% ipython --no-banner

In [1]: import numpy as np

In [2]: np.set_printoptions(suppress=True, linewidth=160)

In [3]: rd = lambda a: np.round(a, 1) + 0

In [4]: m1 = np.loadtxt("mat.csv", delimiter=",")

In [5]: m1
Out[5]: 
array([[ 2.,  1., -2.,  0.,  2.,  2.],
       [ 1.,  2.,  1., -2.,  0.,  2.],
       [-2.,  1.,  2.,  1., -2.,  0.],
       [ 0., -2.,  1.,  2.,  1., -2.],
       [ 2.,  0., -2.,  1.,  2.,  1.],
       [ 2.,  2.,  0., -2.,  1.,  2.]])

In [6]: # equal to its transpose

In [7]: x0 = np.array([2, 3, 4, 2, 5, 0])

In [8]: y = m1 @ x0

In [9]: y
Out[9]: array([ 9.,  8., -1.,  7.,  8., 11.])

In [10]: rd(np.linalg.solve(m1, y))
Out[10]: array([2., 3., 4., 2., 5., 0.])

In [11]: rd(np.linalg.solve(m1, m1[:, 0]))
Out[11]: array([1., 0., 0., 0., 0., 0.])

In [12]: rd(np.linalg.solve(m1.T, m1[5]))
Out[12]: array([0., 0., 0., 0., 0., 1.])

In [13]: rd(np.linalg.solve(m1, y + m1[:, 3]))
Out[13]: array([2., 3., 4., 3., 5., 0.])

In [14]: rd(np.linalg.solve(m1, -2 * y))
Out[14]: array([ -4.,  -6.,  -8.,  -4., -10.,   0.])

In [15]: left, s, VT = np.linalg.svd(m1, full_matrices=False)

In [16]: rd(np.sqrt((s ** 2).sum())), rd(np.linalg.norm(m1))
Out[16]: (np.float64(9.5), np.float64(9.5))

In [17]: rd(VT @ VT.T)
Out[17]: 
array([[1., 0., 0., 0., 0., 0.],
       [0., 1., 0., 0., 0., 0.],
       [0., 0., 1., 0., 0., 0.],
       [0., 0., 0., 1., 0., 0.],
       [0., 0., 0., 0., 1., 0.],
       [0., 0., 0., 0., 0., 1.]])

In [18]: rd(s)
Out[18]: array([7.3, 5.3, 2.1, 1.9, 0.3, 0.2])

In [19]: (s > 1e-8).sum()
Out[19]: np.int64(6)

In [20]: rd(left.T @ left)
Out[20]: 
array([[1., 0., 0., 0., 0., 0.],
       [0., 1., 0., 0., 0., 0.],
       [0., 0., 1., 0., 0., 0.],
       [0., 0., 0., 1., 0., 0.],
       [0., 0., 0., 0., 1., 0.],
       [0., 0., 0., 0., 0., 1.]])

In [21]: rd(np.cumsum(s ** 2) / np.sum(s ** 2))
Out[21]: array([0.6, 0.9, 1. , 1. , 1. , 1. ])

In [22]: rd(s / s[0])
Out[22]: array([1. , 0.7, 0.3, 0.3, 0. , 0. ])

In [23]: rd(np.linalg.eigvalsh(m1).min())
Out[23]: np.float64(-2.1)

In [24]: np.all(np.linalg.eigvalsh(m1) > 0)
Out[24]: np.False_

In [25]: w, V = np.linalg.eigh(m1)

In [26]: x0 = np.array([1, 3, 1, 1, 0, 3])

In [27]: rd(np.linalg.eigvalsh(m1[1:, 1:]))
Out[27]: array([-1.7, -0.2,  1.7,  4.2,  6. ])

In [28]: np.abs(m1).sum(axis=1).max(), rd(np.abs(w).max())
Out[28]: (np.float64(9.0), np.float64(7.3))

In [29]: rd(V * np.abs(w) @ V.T)
Out[29]: 
array([[ 2.8,  0.6, -1.2, -0.7,  2.2,  1.4],
       [ 0.6,  2.6,  0.3, -1.3, -0.3,  2.2],
       [-1.2,  0.3,  3.2, -0.2, -1.3, -0.7],
       [-0.7, -1.3, -0.2,  3.2,  0.3, -1.2],
       [ 2.2, -0.3, -1.3,  0.3,  2.6,  0.6],
       [ 1.4,  2.2, -0.7, -1.2,  0.6,  2.8]])

In [30]: x0 @ m1 @ x0
Out[30]: np.float64(76.0)

In [31]: rng = np.random.default_rng(490505)

In [32]: labels = rng.permutation(6)

In [33]: M2 = m1[:, labels] * rng.choice([-1, 1], 6)

In [34]: M2
Out[34]: 
array([[-2.,  0., -2., -2., -1.,  2.],
       [-1., -2.,  1., -0., -2.,  2.],
       [ 2.,  1.,  2.,  2., -1.,  0.],
       [-0.,  2.,  1., -1.,  2., -2.],
       [-2.,  1., -2., -2., -0.,  1.],
       [-2., -2.,  0., -1., -2.,  2.]])

In [35]: left, _, VT = np.linalg.svd(m1.T @ M2)

In [36]: rd(left @ VT)
Out[36]: 
array([[-1.,  0.,  0.,  0.,  0.,  0.],
       [ 0.,  0.,  0.,  0., -1.,  0.],
       [ 0.,  0.,  1.,  0.,  0.,  0.],
       [ 0.,  1.,  0.,  0.,  0.,  0.],
       [ 0.,  0.,  0., -1.,  0.,  0.],
       [ 0.,  0.,  0.,  0.,  0.,  1.]])

In [37]: F = np.loadtxt("data.csv", delimiter=",")

In [38]: F
Out[38]: 
array([[ 42.,   3.,   3.,   0.,   1.,   0.,   1.,   3.],
       [  1.,  61.,   0.,   0.,   3.,   0.,   1.,   3.],
       [  1.,   1.,  60.,   1.,   2.,   3.,   3.,   2.],
       [  2.,   3.,   1., -17.,   1.,   2.,   3.,   3.],
       [  3.,   1.,   3.,   3., -39.,   3.,   0.,   1.],
       [  3.,   1.,   3.,   3.,   2., -37.,   2.,   1.],
       [  3.,   2.,   0.,   2.,   0.,   0., -18.,   1.],
       [  0.,   3.,   3.,   3.,   2.,   2.,   3.,  43.]])

In [39]: f = np.array([3, 0, 1, 0, 3, 1, 1, 2])

In [40]: M2 = F + np.outer(f, np.eye(8)[0])

In [41]: rd(np.linalg.det(M2) / np.linalg.det(F)), rd(1 + np.linalg.solve(F, f)[0])
Out[41]: (np.float64(1.1), np.float64(1.1))

In [42]: np.linalg.matrix_rank(M2 - F)
Out[42]: np.int64(1)

In [43]: M2
Out[43]: 
array([[ 45.,   3.,   3.,   0.,   1.,   0.,   1.,   3.],
       [  1.,  61.,   0.,   0.,   3.,   0.,   1.,   3.],
       [  2.,   1.,  60.,   1.,   2.,   3.,   3.,   2.],
       [  2.,   3.,   1., -17.,   1.,   2.,   3.,   3.],
       [  6.,   1.,   3.,   3., -39.,   3.,   0.,   1.],
       [  4.,   1.,   3.,   3.,   2., -37.,   2.,   1.],
       [  4.,   2.,   0.,   2.,   0.,   0., -18.,   1.],
       [  2.,   3.,   3.,   3.,   2.,   2.,   3.,  43.]])

In [44]: f = np.array([3, 2, 5])

In [45]: np.correlate(M2[5], M2[2], "full")
Out[45]: array([    8.,    14.,    21.,    26.,    28.,   188.,   -28.,    93.,   122.,    99., -2208.,    88.,   -12.,     5.,     2.])

In [46]: np.polyval(f, M2[5])
Out[46]: array([  61.,   10.,   38.,   38.,   21., 4038.,   21.,   10.])

In [47]: (F + F.T) / 2
Out[47]: 
array([[ 42. ,   2. ,   2. ,   1. ,   2. ,   1.5,   2. ,   1.5],
       [  2. ,  61. ,   0.5,   1.5,   2. ,   0.5,   1.5,   3. ],
       [  2. ,   0.5,  60. ,   1. ,   2.5,   3. ,   1.5,   2.5],
       [  1. ,   1.5,   1. , -17. ,   2. ,   2.5,   2.5,   3. ],
       [  2. ,   2. ,   2.5,   2. , -39. ,   2.5,   0. ,   1.5],
       [  1.5,   0.5,   3. ,   2.5,   2.5, -37. ,   1. ,   1.5],
       [  2. ,   1.5,   1.5,   2.5,   0. ,   1. , -18. ,   2. ],
       [  1.5,   3. ,   2.5,   3. ,   1.5,   1.5,   2. ,  43. ]])

In [48]: np.allclose(F, F.T)
Out[48]: False

In [49]: np.trace(F)
Out[49]: np.float64(95.0)

In [50]: rd(np.sort(np.abs(np.linalg.eigvals(F))))
Out[50]: array([15. , 19.9, 36. , 40.7, 41.7, 42.3, 60. , 62.6])

In [51]: labels = rng.permutation(8)

In [52]: M2 = F[:, labels] * rng.choice([-1, 1], 8)

In [53]: M2
Out[53]: 
array([[ -0.,  -3.,   0.,   3.,  -1.,  42.,  -1.,   3.],
       [ -0.,  -3.,   0.,  61.,  -3.,   1.,  -1.,   0.],
       [ -1.,  -2.,   3.,   1.,  -2.,   1.,  -3.,  60.],
       [ 17.,  -3.,   2.,   3.,  -1.,   2.,  -3.,   1.],
       [ -3.,  -1.,   3.,   1.,  39.,   3.,  -0.,   3.],
       [ -3.,  -1., -37.,   1.,  -2.,   3.,  -2.,   3.],
       [ -2.,  -1.,   0.,   2.,  -0.,   3.,  18.,   0.],
       [ -3., -43.,   2.,   3.,  -2.,   0.,  -3.,   3.]])

In [54]: left, _, VT = np.linalg.svd(F.T @ M2)

In [55]: labels
Out[55]: array([3, 7, 5, 1, 4, 0, 6, 2])

In [56]: f = np.array([1, 1])

In [57]: np.array([np.convolve(row, f, "same") for row in F])
Out[57]: 
array([[ 42.,  45.,   6.,   3.,   1.,   1.,   1.,   4.],
       [  1.,  62.,  61.,   0.,   3.,   3.,   1.,   4.],
       [  1.,   2.,  61.,  61.,   3.,   5.,   6.,   5.],
       [  2.,   5.,   4., -16., -16.,   3.,   5.,   6.],
       [  3.,   4.,   4.,   6., -36., -36.,   3.,   1.],
       [  3.,   4.,   4.,   6.,   5., -35., -35.,   3.],
       [  3.,   5.,   2.,   2.,   2.,   0., -18., -17.],
       [  0.,   3.,   6.,   6.,   5.,   4.,   5.,  46.]])

In [58]: arr = np.load("block19.npy")

In [59]: arr
Out[59]: 
array([[ 0.7, -1.1, -1.4,  1.3, -1. , -0.3, -0.3,  0.1,  0.3,  1.4,  0.4, -0.8],
       [-0.1, -0.6, -0.7, -0.5,  0.9,  0.1, -2.3,  1.5, -0.3,  0.6,  1.1,  0.5],
       [-1.1, -0.2, -0.3, -0.2,  0.8,  1.4,  0.2, -2.3, -1.1, -0.7, -2. ,  0.9],
       [ 0. ,  1. , -2. , -0.2, -0.1,  0.5,  0.6,  0.1, -0.6,  0.9, -0.4, -2. ],
       [ 1.4, -0.8, -0.5, -0.1, -0.1, -0.8, -2. ,  1.9,  0.3,  2. ,  2.7, -0.1],
       [ 1. ,  1. , -1.7, -1.4,  0.5,  0.4,  1. ,  1.4,  0.2,  1.3,  0.5,  0.6],
       [ 1.5,  2.3,  0.9,  0. ,  0.4,  0.5, -0.8, -1.5, -0.9, -0.3,  0.3,  0.6],
       [-0.6,  1.8, -0.3, -1.3, -0.6,  0.3,  0.2,  0.6, -1.3, -0.8, -1.1, -2.7],
       [-2.3, -0.6,  2.5, -1.1, -0.6, -0.7,  0.8,  0. , -0.2,  0. ,  0.1, -0.1],
       [ 1.2,  0.6, -0.8,  1.5, -1.1, -0.2, -0.4,  2.1,  0. ,  1. , -1.4, -0.9],
       [-1.9,  0.6,  0.1,  2. ,  0.9,  0.6,  0.1,  1.3, -0.7, -0.5, -0.4,  0.3],
       [ 0.2, -1.1, -0.2,  0.5, -1.7,  0.3, -1. , -1. ,  1.9, -0.3,  0.9,  1.7]])

In [60]: np.allclose(arr @ arr.T, arr.T @ arr)
Out[60]: False

In [61]: rd((arr + arr.T) / 2)
Out[61]: 
array([[ 0.7, -0.6, -1.2,  0.6,  0.2,  0.4,  0.6, -0.2, -1. ,  1.3, -0.8, -0.3],
       [-0.6, -0.6, -0.4,  0.2,  0. ,  0.6,  0. ,  1.6, -0.4,  0.6,  0.8, -0.3],
       [-1.2, -0.4, -0.3, -1.1,  0.2, -0.2,  0.6, -1.3,  0.7, -0.8, -1. ,  0.4],
       [ 0.6,  0.2, -1.1, -0.2, -0.1, -0.4,  0.3, -0.6, -0.8,  1.2,  0.8, -0.8],
       [ 0.2,  0. ,  0.2, -0.1, -0.1, -0.2, -0.8,  0.6, -0.2,  0.4,  1.8, -0.9],
       [ 0.4,  0.6, -0.2, -0.4, -0.2,  0.4,  0.8,  0.8, -0.2,  0.6,  0.6,  0.4],
       [ 0.6,  0. ,  0.6,  0.3, -0.8,  0.8, -0.8, -0.6,  0. , -0.4,  0.2, -0.2],
       [-0.2,  1.6, -1.3, -0.6,  0.6,  0.8, -0.6,  0.6, -0.6,  0.6,  0.1, -1.8],
       [-1. , -0.4,  0.7, -0.8, -0.2, -0.2,  0. , -0.6, -0.2,  0. , -0.3,  0.9],
       [ 1.3,  0.6, -0.8,  1.2,  0.4,  0.6, -0.4,  0.6,  0. ,  1. , -1. , -0.6],
       [-0.8,  0.8, -1. ,  0.8,  1.8,  0.6,  0.2,  0.1, -0.3, -1. , -0.4,  0.6],
       [-0.3, -0.3,  0.4, -0.8, -0.9,  0.4, -0.2, -1.8,  0.9, -0.6,  0.6,  1.7]])

In [62]: rd(np.linalg.det(arr))
Out[62]: np.float64(6532.6)

In [63]: rd((arr - arr.T) / 2)
Out[63]: 
array([[ 0. , -0.5, -0.1,  0.6, -1.2, -0.6, -0.9,  0.4,  1.3,  0.1,  1.2, -0.5],
       [ 0.5,  0. , -0.2, -0.8,  0.8, -0.4, -2.3, -0.2,  0.2,  0. ,  0.3,  0.8],
       [ 0.1,  0.2,  0. ,  0.9,  0.6,  1.5, -0.4, -1. , -1.8,  0.1, -1. ,  0.6],
       [-0.6,  0.8, -0.9,  0. ,  0. ,  1. ,  0.3,  0.7,  0.3, -0.3, -1.2, -1.2],
       [ 1.2, -0.8, -0.6,  0. ,  0. , -0.6, -1.2,  1.2,  0.4,  1.6,  0.9,  0.8],
       [ 0.6,  0.4, -1.5, -1. ,  0.6,  0. ,  0.2,  0.5,  0.4,  0.8,  0. ,  0.2],
       [ 0.9,  2.3,  0.4, -0.3,  1.2, -0.2,  0. , -0.8, -0.8,  0.1,  0.1,  0.8],
       [-0.4,  0.2,  1. , -0.7, -1.2, -0.5,  0.8,  0. , -0.6, -1.5, -1.2, -0.8],
       [-1.3, -0.2,  1.8, -0.3, -0.4, -0.4,  0.8,  0.6,  0. ,  0. ,  0.4, -1. ],
       [-0.1,  0. , -0.1,  0.3, -1.6, -0.8, -0.1,  1.5,  0. ,  0. , -0.4, -0.3],
       [-1.2, -0.3,  1. ,  1.2, -0.9,  0. , -0.1,  1.2, -0.4,  0.4,  0. , -0.3],
       [ 0.5, -0.8, -0.6,  1.2, -0.8, -0.2, -0.8,  0.8,  1. ,  0.3,  0.3,  0. ]])

In [64]: np.allclose(arr, arr.T)
Out[64]: False

In [65]: x0 = np.array([3, 3, 0, 3, 2, 0, 0, 0, 2, 2, 2, 0])

In [66]: y = arr @ x0

In [67]: c, lr = np.zeros(12), 1 / np.linalg.norm(arr, 2) ** 2

In [68]: for i in range(150):
    ...:     c -= lr * arr.T @ (arr @ c - y)
    ...:     if i % 50 == 0: print(i, round(np.linalg.norm(arr @ c - y), 1))
    ...: 
0 12.7
50 0.7
100 0.6

In [69]: rd(np.linalg.cond(arr))
Out[69]: np.float64(57.5)
